$ python -q
>>> import numpy as np
>>> np.set_printoptions(precision=3, suppress=True, linewidth=140)
>>> m1 = np.loadtxt("test13.csv", delimiter=",")
>>> m1
array([[-2.,  3., -1.],
       [-3., -1.,  3.],
       [ 3.,  0., -3.],
       [-3., -1.,  3.],
       [ 0.,  0.,  0.],
       [ 0., -1.,  0.],
       [ 0.,  0.,  0.],
       [ 0.,  0.,  0.],
       [ 3.,  0., -3.],
       [ 0.,  0.,  0.],
       [ 0.,  0.,  0.],
       [ 0.,  0.,  0.],
       [-2.,  3., -1.],
       [ 0.,  0.,  0.],
       [ 0.,  0.,  0.],
       [-2.,  3., -1.],
       [-2.,  3., -1.],
       [ 0.,  0.,  0.],
       [ 0.,  0.,  0.],
       [-5.,  2.,  2.],
       [ 3.,  0., -3.],
       [ 0.,  0.,  0.]])
>>> # rows 1 and 3 are equal
>>> Xc = m1 - m1.mean(axis=1)
Traceback (most recent call last):
  File "<python-input-5>", line 1, in <module>
    Xc = m1 - m1.mean(axis=1)
         ~~~^~~~~~~~~~~~~~~~~
ValueError: operands could not be broadcast together with shapes (22,3) (22,) 
>>> Xc = m1 - m1.mean(axis=0)
>>> Uu, sig, Vh = np.linalg.svd(Xc, full_matrices=False)
>>> print(np.abs(Uu[:, 0]).argmax())
19
>>> (np.sign(Uu[:, 0]) == np.sign(Uu[0, 0])).astype(int)
array([1, 1, 0, 1, 0, 0, 0, 0, 0, 0, 0, 0, 1, 0, 0, 1, 1, 0, 0, 1, 0, 0])
>>> print(Vh[0] * np.sign(Vh[0, np.abs(Vh[0]).argmax()]))
[ 0.812 -0.148 -0.564]
>>> sig
array([10.947,  7.104,  0.716])
>>> np.abs(Vh[-1])
array([0.544, 0.539, 0.643])
>>> print(np.round((sig ** 2).sum() ** 2 / (sig ** 4).sum(), 3))
1.726
>>> x0 = np.array([1, -4, 3])
>>> np.sign((m1 @ x0).round(6))
array([-1.,  1., -1.,  1.,  0.,  1.,  0.,  0., -1.,  0.,  0.,  0., -1.,  0.,  0., -1., -1.,  0.,  0., -1., -1.,  0.])
>>> x0 @ m1
Traceback (most recent call last):
  File "<python-input-16>", line 1, in <module>
    x0 @ m1
    ~~~^~~~
ValueError: matmul: Input operand 1 has a mismatch in its core dimension 0, with gufunc signature (n?,k),(k,m?)->(n?,m?) (size 22 is different from 3)
>>> np.einsum("ij,j->i", m1, x0)
array([-17.,  10.,  -6.,  10.,   0.,   4.,   0.,   0.,  -6.,   0.,   0.,   0., -17.,   0.,   0., -17., -17.,   0.,   0.,  -7.,  -6.,   0.])
>>> rng = np.random.default_rng(4180)
>>> z = rng.permutation(3)
>>> other = m1[:, z] * rng.choice([-1, 1], 3)
>>> other
array([[ 2., -1.,  3.],
       [ 3.,  3., -1.],
       [-3., -3.,  0.],
       [ 3.,  3., -1.],
       [-0.,  0.,  0.],
       [-0.,  0., -1.],
       [-0.,  0.,  0.],
       [-0.,  0.,  0.],
       [-3., -3.,  0.],
       [-0.,  0.,  0.],
       [-0.,  0.,  0.],
       [-0.,  0.,  0.],
       [ 2., -1.,  3.],
       [-0.,  0.,  0.],
       [-0.,  0.,  0.],
       [ 2., -1.,  3.],
       [ 2., -1.,  3.],
       [-0.,  0.,  0.],
       [-0.,  0.,  0.],
       [ 5.,  2.,  2.],
       [-3., -3.,  0.],
       [-0.,  0.,  0.]])
>>> Uu, _, Vh = np.linalg.svd(m1.T @ other)
>>> z
array([0, 2, 1])
>>> w1 = np.array([[2, 2, 1, -3, 2, 0], [2, -1, -2, 1, -2, 0], [1, 3, -1, 3, 2, -2]])
>>> beta = np.array([3, 3, 0, 3, 4, 4])
>>> hid = np.maximum(m1 @ w1 + beta, 0)
>>> (hid > 0).mean(axis=0)
array([0.864, 0.636, 0.182, 0.864, 0.773, 0.864])
>>> np.linalg.matrix_rank(hid)
np.int64(6)
>>> basis = np.array([[0, 0, 5], [2, 1, 0], [1, 3, 0], [4, 5, 5], [2, 1, 0], [3, 3, 1]])
>>> print(w1 @ basis)
[[-3 -8 -5]
 [-4 -4 15]
 [15 11 18]]
>>> E = np.load("out14.npy")
>>> print(E)
[[ 0  0  0  0  0]
 [ 0  1  0  2  0]
 [-2  0  0  0  0]
 [ 0  1  0  0  0]
 [ 0  0 -2  0  0]
 [ 0  0 -1  0  0]]
>>> np.abs(E).max()
np.int64(2)
>>> E - E[0]
array([[ 0,  0,  0,  0,  0],
       [ 0,  1,  0,  2,  0],
       [-2,  0,  0,  0,  0],
       [ 0,  1,  0,  0,  0],
       [ 0,  0, -2,  0,  0],
       [ 0,  0, -1,  0,  0]])
>>> E[:, 5]
Traceback (most recent call last):
  File "<python-input-35>", line 1, in <module>
    E[:, 5]
    ~^^^^^^
IndexError: index 5 is out of bounds for axis 1 with size 5
>>> np.count_nonzero(E)
np.int64(6)
>>> np.unravel_index(np.abs(E).argmax(), E.shape)
(np.int64(1), np.int64(3))
>>> np.zeros(6, 5)
Traceback (most recent call last):
  File "<python-input-38>", line 1, in <module>
    np.zeros(6, 5)
    ~~~~~~~~^^^^^^
TypeError: Cannot interpret '5' as a data type
>>> E.sum(axis=1)
array([ 0,  3, -2,  1, -2, -1])
>>> x0 = np.array([0, 1, 1, 1, 1])
>>> a = np.maximum(E @ x0, 0)
>>> np.flatnonzero(a > 1e-9)
array([1, 3])
>>> np.maximum(E @ (3 * x0), 0)
array([0, 9, 0, 3, 0, 0])
>>> other = E + rng.integers(-2, 3, (6, 4)) @ rng.integers(-2, 3, (4, 5))
>>> other
array([[ 0, -3,  4,  3,  2],
       [-2,  1, -2,  9, -2],
       [-2, -5,  6,  2,  4],
       [ 0,  5, -2,  3, -2],
       [-1, -5,  0,  0,  2],
       [ 0,  2, -1,  2,  0]])
>>> np.linalg.matrix_rank(other - E, tol=1e-8)
np.int64(4)
>>> rk = np.linalg.matrix_rank(E)
>>> rk
np.int64(4)
>>> N = np.linalg.svd(E)[2][rk:].T
>>> E @ N
array([[0.],
       [0.],
       [0.],
       [0.],
       [0.],
       [0.]])
>>> [int(np.linalg.matrix_rank(E[:, :j + 1])) for j in range(5)]
[1, 2, 3, 4, 4]
>>> N @ N.T
array([[0., 0., 0., 0., 0.],
       [0., 0., 0., 0., 0.],
       [0., 0., 0., 0., 0.],
       [0., 0., 0., 0., 0.],
       [0., 0., 0., 0., 1.]])
>>> [int(np.linalg.matrix_rank(np.delete(E, i, axis=0))) for i in range(6)]
[4, 3, 3, 3, 4, 4]
>>> f = np.array([1, 1, -5, -3, -4, -5, 2, -5, 5])
>>> A = 3 * np.eye(9) + np.outer(f, f)
>>> A
array([[  4.,   1.,  -5.,  -3.,  -4.,  -5.,   2.,  -5.,   5.],
       [  1.,   4.,  -5.,  -3.,  -4.,  -5.,   2.,  -5.,   5.],
       [ -5.,  -5.,  28.,  15.,  20.,  25., -10.,  25., -25.],
       [ -3.,  -3.,  15.,  12.,  12.,  15.,  -6.,  15., -15.],
       [ -4.,  -4.,  20.,  12.,  19.,  20.,  -8.,  20., -20.],
       [ -5.,  -5.,  25.,  15.,  20.,  28., -10.,  25., -25.],
       [  2.,   2., -10.,  -6.,  -8., -10.,   7., -10.,  10.],
       [ -5.,  -5.,  25.,  15.,  20.,  25., -10.,  28., -25.],
       [  5.,   5., -25., -15., -20., -25.,  10., -25.,  28.]])
>>> f = np.array([3, 4, 1, 0, 3, 2, 0, 2, 4])
>>> other = A + np.outer(f, np.eye(9)[0])
>>> print(np.linalg.matrix_rank(np.linalg.inv(other) - np.linalg.inv(A), tol=1e-8))
1
>>> print(np.abs(np.linalg.svd(A)[2][-1]))
[0.    0.141 0.851 0.094 0.384 0.147 0.187 0.147 0.147]
>>> print(np.linalg.cond(A) > 100)
False
>>> round(np.log10(np.linalg.cond(A)))
2
>>> [round(float(x), 3) for x in np.linalg.svd(A, compute_uv=False)[:3]]
[134.0, 3.0, 3.0]
>>> print(np.linalg.matrix_rank(A, rtol=0.1))
1
>>> print(round(float(np.linalg.norm(A, 2) / np.linalg.norm(A)), 3))
0.998
>>> z = rng.permutation(9)
>>> other = A[:, z] * rng.choice([-1, 1], 9)
>>> other
array([[  5.,  -2.,  -5.,  -1.,  -5.,   5.,  -4.,  -4.,   3.],
       [  5.,  -2.,  -5.,  -4.,  -5.,   5.,  -1.,  -4.,   3.],
       [-25.,  10.,  25.,   5.,  28., -25.,   5.,  20., -15.],
       [-15.,   6.,  15.,   3.,  15., -15.,   3.,  12., -12.],
       [-20.,   8.,  20.,   4.,  20., -20.,   4.,  19., -12.],
       [-25.,  10.,  28.,   5.,  25., -25.,   5.,  20., -15.],
       [ 10.,  -7., -10.,  -2., -10.,  10.,  -2.,  -8.,   6.],
       [-28.,  10.,  25.,   5.,  25., -25.,   5.,  20., -15.],
       [ 25., -10., -25.,  -5., -25.,  28.,  -5., -20.,  15.]])
>>> Uu, _, Vh = np.linalg.svd(A.T @ other)
>>> np.round(np.linalg.lstsq(A, other)[0], 3) + 0
array([[ 0.,  0.,  0.,  0.,  0.,  0., -1.,  0.,  0.],
       [ 0.,  0.,  0., -1.,  0.,  0.,  0.,  0.,  0.],
       [ 0.,  0.,  0.,  0.,  1.,  0.,  0.,  0.,  0.],
       [ 0.,  0.,  0.,  0.,  0.,  0.,  0.,  0., -1.],
       [ 0.,  0.,  0.,  0.,  0.,  0.,  0.,  1.,  0.],
       [ 0.,  0.,  1.,  0.,  0.,  0.,  0.,  0.,  0.],
       [ 0., -1.,  0.,  0.,  0.,  0.,  0.,  0.,  0.],
       [-1.,  0.,  0.,  0.,  0.,  0.,  0.,  0.,  0.],
       [ 0.,  0.,  0.,  0.,  0.,  1.,  0.,  0.,  0.]])
>>> np.round(Uu @ Vh, 3) + 0
array([[ 0.,  0.,  0.,  0.,  0.,  0., -1.,  0.,  0.],
       [ 0.,  0.,  0., -1.,  0.,  0.,  0.,  0.,  0.],
       [ 0.,  0.,  0.,  0.,  1.,  0.,  0.,  0.,  0.],
       [ 0.,  0.,  0.,  0.,  0.,  0.,  0.,  0., -1.],
       [ 0.,  0.,  0.,  0.,  0.,  0.,  0.,  1.,  0.],
       [ 0.,  0.,  1.,  0.,  0.,  0.,  0.,  0.,  0.],
       [ 0., -1.,  0.,  0.,  0.,  0.,  0.,  0.,  0.],
       [-1.,  0.,  0.,  0.,  0.,  0.,  0.,  0.,  0.],
       [ 0.,  0.,  0.,  0.,  0.,  1.,  0.,  0.,  0.]])
>>> z
array([7, 6, 5, 1, 2, 8, 0, 4, 3])
